% python3 -q
>>> import numpy as np
>>> from numpy import linalg as LA
>>> np.set_printoptions(suppress=True, linewidth=160)
>>> def rd(a):
...     return np.round(a, 2) + 0
... 
>>> m1 = np.array([[1.1, 0.4, 0.9, 1.0, 0.4, 1.5, 2.5, 1.0],
...     [-0.2, -0.5, -1.2, -1.9, 0.4, -1.7, -0.2, 0.7],
...     [0.3, 0.0, 0.3, 0.2, 1.7, 0.4, -0.5, 0.0]])
>>> m1
array([[ 1.1,  0.4,  0.9,  1. ,  0.4,  1.5,  2.5,  1. ],
       [-0.2, -0.5, -1.2, -1.9,  0.4, -1.7, -0.2,  0.7],
       [ 0.3,  0. ,  0.3,  0.2,  1.7,  0.4, -0.5,  0. ]])
>>> blk = np.stack([m1, 5 * m1, m1[::-1]])
>>> blk.shape
(3, 3, 8)
>>> LA.matrix_rank(blk.reshape(3, -1))
np.int64(2)
>>> rd(LA.norm(blk, axis=(1, 2)))
array([ 5.03, 25.14,  5.03])
>>> LA.matrix_rank(blk)
array([3, 3, 3])
>>> K = np.load("arr.npy")
>>> rd(K)
array([[ 0.81,  0.  ,  0.  ,  0.59],
       [ 0.  ,  1.  ,  0.  ,  0.  ],
       [ 0.  ,  0.  ,  1.  ,  0.  ],
       [-0.59,  0.  ,  0.  ,  0.81]])
>>> rd(LA.norm(K, 1)), rd(LA.norm(K, np.inf))
(np.float64(1.4), np.float64(1.4))
>>> K[2] @ K[3]
np.float64(0.0)
>>> rd(LA.norm(K) ** 2 / LA.norm(K, 2) ** 2)
np.float64(4.0)
>>> out = LA.inv(K)
>>> rd(LA.det(K) * LA.det(out))
np.float64(1.0)
>>> rd(K @ out)
array([[1., 0., 0., 0.],
       [0., 1., 0., 0.],
       [0., 0., 1., 0.],
       [0., 0., 0., 1.]])
>>> rd(LA.inv(out))
array([[ 0.81,  0.  ,  0.  ,  0.59],
       [ 0.  ,  1.  ,  0.  ,  0.  ],
       [ 0.  ,  0.  ,  1.  ,  0.  ],
       [-0.59,  0.  ,  0.  ,  0.81]])
>>> rd(LA.cond(K))
np.float64(1.0)
>>> rd(out)
array([[ 0.81,  0.  ,  0.  , -0.59],
       [ 0.  ,  1.  ,  0.  ,  0.  ],
       [ 0.  ,  0.  ,  1.  ,  0.  ],
       [ 0.59,  0.  ,  0.  ,  0.81]])
>>> rd(np.poly(K))
array([ 1.  , -3.62,  5.24, -3.62,  1.  ])
>>> rd(LA.det(K.T))
np.float64(1.0)
>>> Uu, sigma, Vh = LA.svd(K, full_matrices=False)
>>> (sigma > 1e-8).sum()
np.int64(4)
>>> np.allclose(Uu * sigma @ Vh, K)
True
>>> np.sqrt((sigma ** 2).sum()), rd(LA.norm(K))
(np.float64(2.0), np.float64(2.0))
>>> rd(sigma / sigma[0])
array([1., 1., 1., 1.])
>>> X = np.loadtxt("dump.csv", delimiter=",")
>>> X
array([[ 1.,  1., -1., -1., -1., -1.,  1.,  1.],
       [ 1.,  1.,  1.,  1.,  1.,  1.,  1.,  1.],
       [ 1., -1.,  1., -1.,  1., -1.,  1., -1.]])
>>> rd(LA.norm(X, axis=0))
array([1.73, 1.73, 1.73, 1.73, 1.73, 1.73, 1.73, 1.73])
>>> LA.norm(X, axis=1).argmax()
np.int64(0)
>>> rd(LA.norm(X) ** 2 / LA.norm(X, 2) ** 2)
np.float64(3.0)
>>> rd(LA.norm(X, 1)), rd(LA.norm(X, np.inf))
(np.float64(3.0), np.float64(8.0))
>>> rd(LA.norm(X, "nuc"))
np.float64(8.49)
>>> X[2] @ X[1]
np.float64(0.0)
>>> rd(LA.norm(X[2] - X[1]))
np.float64(4.0)
>>> rd(LA.norm(X, axis=1))
array([2.83, 2.83, 2.83])
>>> X.sum(axis=0)
array([ 3.,  1.,  1., -1.,  1., -1.,  3.,  1.])
>>> X.sum(axis=1)
array([0., 8., 0.])
>>> Uu, sigma, Vh = LA.svd(X, full_matrices=False)
>>> rd(sigma / sigma[0])
array([1., 1., 1.])
>>> rd(Vh @ Vh.T)
array([[1., 0., 0.],
       [0., 1., 0.],
       [0., 0., 1.]])
>>> rd(Uu.T @ X @ Vh.T)
array([[2.83, 0.  , 0.  ],
       [0.  , 2.83, 0.  ],
       [0.  , 0.  , 2.83]])
>>> rd(sigma)
array([2.83, 2.83, 2.83])
>>> (sigma > 1e-8).sum()
np.int64(3)
>>> np.allclose(Uu * sigma @ Vh, X)
True
